>>> import numpy as np
>>> np.set_printoptions(precision=2, suppress=True, linewidth=140, floatmode="fixed")
>>> arr = np.load("sample12.npy")
>>> arr
array([[-51,  -1,  -1,  -3],
       [  1,  10,   0,   0],
       [  0,  -2, -41,   0],
       [ -1,   2,  -2,  -9]])
>>> f, g = arr[0], arr[1]
>>> f @ g
np.int64(-61)
>>> f @ f
np.int64(2612)
>>> p = (f @ g) / (f @ f) * f
>>> np.linalg.matrix_rank(np.outer(f, g))
np.int64(1)
>>> round((g - p) @ f, 2)
np.float64(-0.0)
>>> p
array([1.19, 0.02, 0.02, 0.07])
>>> x0 = np.array([5, 1, 1, 4])
>>> rhs = arr @ x0
>>> rhs
array([-269,   15,  -43,  -41])
>>> np.linalg.solve(arr, 3 * rhs)
array([15.00,  3.00,  3.00, 12.00])
>>> np.linalg.solve(arr, rhs + arr[:, 2])
array([5.00, 1.00, 2.00, 4.00])
>>> np.linalg.solve(arr, rhs)
array([5.00, 1.00, 1.00, 4.00])
>>> rng = np.random.default_rng(84350)
>>> labels = rng.permutation(4)
>>> labels
array([2, 0, 1, 3])
>>> out = arr[labels][:, labels]
>>> np.allclose(out, arr)
False
>>> np.round(np.linalg.det(out), 2), round(float(np.linalg.det(arr[labels])), 2)
(np.float64(-186351.0), -186351.0)
>>> f = np.array([-5, 0, -5, -1])
>>> out = arr + np.outer(f, np.eye(4)[2])
>>> round(float(np.linalg.det(out) / np.linalg.det(arr)), 2), round(float(1 + np.linalg.solve(arr, f)[2]), 2)
(1.12, 1.12)
>>> out
array([[-51.00,  -1.00,  -6.00,  -3.00],
       [  1.00,  10.00,   0.00,   0.00],
       [  0.00,  -2.00, -46.00,   0.00],
       [ -1.00,   2.00,  -3.00,  -9.00]])
>>> mat = np.array([[1, -2, 4, -8],
...     [1, -1, 1, -1],
...     [1, 0, 0, 0],
...     [1, 1, 1, 1],
...     [1, 2, 4, 8],
...     [1, 3, 9, 27],
...     [1, 4, 16, 64]])
>>> # column 3 is much longer than the rest
>>> out = arr / np.sqrt((arr ** 2).mean(axis=1, keepdims=True))
>>> out[3]
array([-0.21,  0.42, -0.42, -1.90])
>>> np.linalg.norm(out, axis=1)
array([2.00, 2.00, 2.00, 2.00])
>>> U, s, Vh = np.linalg.svd(mat)
>>> np.argmax(s[:-1] / (s[1:] + 1e-6)) + 1
np.int64(1)
>>> out = U[:, :1] @ np.diag(s[:1]) @ Vh[:1]
>>> round(np.abs(mat - out).max(), 2)
np.float64(5.71)
>>> round(np.linalg.norm(mat - out) / np.linalg.norm(mat), 2)
np.float64(0.1)
>>> P = mat @ np.linalg.solve(mat.T @ mat, mat.T)
>>> P
array([[ 0.93,  0.19, -0.10, -0.10,  0.02,  0.10, -0.05],
       [ 0.19,  0.45,  0.38,  0.14, -0.10, -0.17,  0.10],
       [-0.10,  0.38,  0.45,  0.29,  0.05, -0.10,  0.02],
       [-0.10,  0.14,  0.29,  0.33,  0.29,  0.14, -0.10],
       [ 0.02, -0.10,  0.05,  0.29,  0.45,  0.38, -0.10],
       [ 0.10, -0.17, -0.10,  0.14,  0.38,  0.45,  0.19],
       [-0.05,  0.10,  0.02, -0.10, -0.10,  0.19,  0.93]])
>>> np.diag(P)
array([0.93, 0.45, 0.45, 0.33, 0.45, 0.45, 0.93])
>>> np.round(np.linalg.eigvalsh(P), 2) + 0
array([0.00, 0.00, 0.00, 1.00, 1.00, 1.00, 1.00])
>>> np.round(P @ mat[:, 2], 2) + 0
array([ 4.00,  1.00,  0.00,  1.00,  4.00,  9.00, 16.00])
>>> np.linalg.matrix_rank(np.eye(7) - P)
np.int64(3)
>>> np.trace(P)
np.float64(4.0)
>>> E = np.load("layer17.npy")
>>> E
array([[ 1,  0,  0,  0],
       [-1,  1,  0,  0],
       [-2, -2,  1,  0],
       [ 1,  1, -1,  1]])
>>> # triangular, det is the product of the diagonal
>>> labels = rng.permutation(4)
>>> out = E[:, labels] * rng.choice([-1, 1], 4)
>>> out
array([[ 0, -1,  0,  0],
       [-1,  1,  0,  0],
       [ 2,  2,  1,  0],
       [-1, -1, -1,  1]])
>>> U, _, Vh = np.linalg.svd(E.T @ out)
>>> labels
array([1, 0, 2, 3])
>>> np.round(U @ Vh, 2) + 0
array([[ 0.00, -1.00,  0.00,  0.00],
       [-1.00,  0.00,  0.00,  0.00],
       [ 0.00,  0.00,  1.00,  0.00],
       [ 0.00,  0.00,  0.00,  1.00]])
>>> np.linalg.norm(E, axis=1).argmax()
np.int64(2)
>>> np.linalg.norm(E, axis=0)
array([2.65, 2.45, 1.41, 1.00])
>>> A, _ = np.linalg.qr(np.array([[0.7, 1.9, 0.5], [-1.4, -0.4, 1.6], [1.3, -0.1, 1.4]]))
>>> A
array([[-0.34, -0.92,  0.19],
       [ 0.69, -0.11,  0.72],
       [-0.64,  0.37,  0.67]])
>>> np.round(np.linalg.norm(A[2], 1), 2), np.round(np.linalg.norm(A[2], np.inf), 2)
(np.float64(1.69), np.float64(0.67))
>>> round(float(np.linalg.norm(A, 1)), 2), np.round(np.linalg.norm(A, np.inf), 2)
(1.67, np.float64(1.69))
>>> round(float(np.linalg.norm(A, 2)), 2)
1.0
>>> np.round(A[2] @ A[1], 2)
np.float64(0.0)
>>> x0 = np.array([-4, -5, 2])
>>> (A @ x0).argmax()
np.int64(0)
>>> A * x0
array([[ 1.38,  4.60,  0.37],
       [-2.75,  0.56,  1.43],
       [ 2.56, -1.87,  1.34]])
>>> A @ np.eye(3)[1]
array([-0.92, -0.11,  0.37])
>>> A @ x0
array([ 6.35, -0.76,  2.03])
>>> (A * x0).sum(axis=1)
array([ 6.35, -0.76,  2.03])
>>> A @ (2 * x0)
array([12.70, -1.52,  4.05])
>>> np.linalg.norm(A @ x0) <= np.linalg.norm(A, 2) * np.linalg.norm(x0) + 1e-9
np.True_
>>> x0 = np.array([9, -3, 6])
>>> np.abs(np.linalg.eigvals(A))
array([1.00, 1.00, 1.00])
>>> out = np.linalg.inv(A)
>>> round(np.linalg.cond(A), 2)
np.float64(1.0)
>>> round(float(np.linalg.det(A) * np.linalg.det(out)), 2)
1.0
>>> np.allclose(out, A.T)
True
>>> np.linalg.det(A) * out
array([[-0.34,  0.69, -0.64],
       [-0.92, -0.11,  0.37],
       [ 0.19,  0.72,  0.67]])
>>> np.linalg.inv(out)
array([[-0.34, -0.92,  0.19],
       [ 0.69, -0.11,  0.72],
       [-0.64,  0.37,  0.67]])
>>> (np.abs(out) > 1e-9).astype(int)
array([[1, 1, 1],
       [1, 1, 1],
       [1, 1, 1]])
>>> np.round(A.T @ A, 2) + 0
array([[1.00, 0.00, 0.00],
       [0.00, 1.00, 0.00],
       [0.00, 0.00, 1.00]])
>>> np.linalg.pinv(A)
array([[-0.34,  0.69, -0.64],
       [-0.92, -0.11,  0.37],
       [ 0.19,  0.72,  0.67]])
>>> np.round(A @ A.T, 2) + 0
array([[1.00, 0.00, 0.00],
       [0.00, 1.00, 0.00],
       [0.00, 0.00, 1.00]])
>>> np.linalg.svd(A, compute_uv=False)
array([1.00, 1.00, 1.00])
>>> round(float(A[:, 2] @ A[:, 0]), 2)
0.0
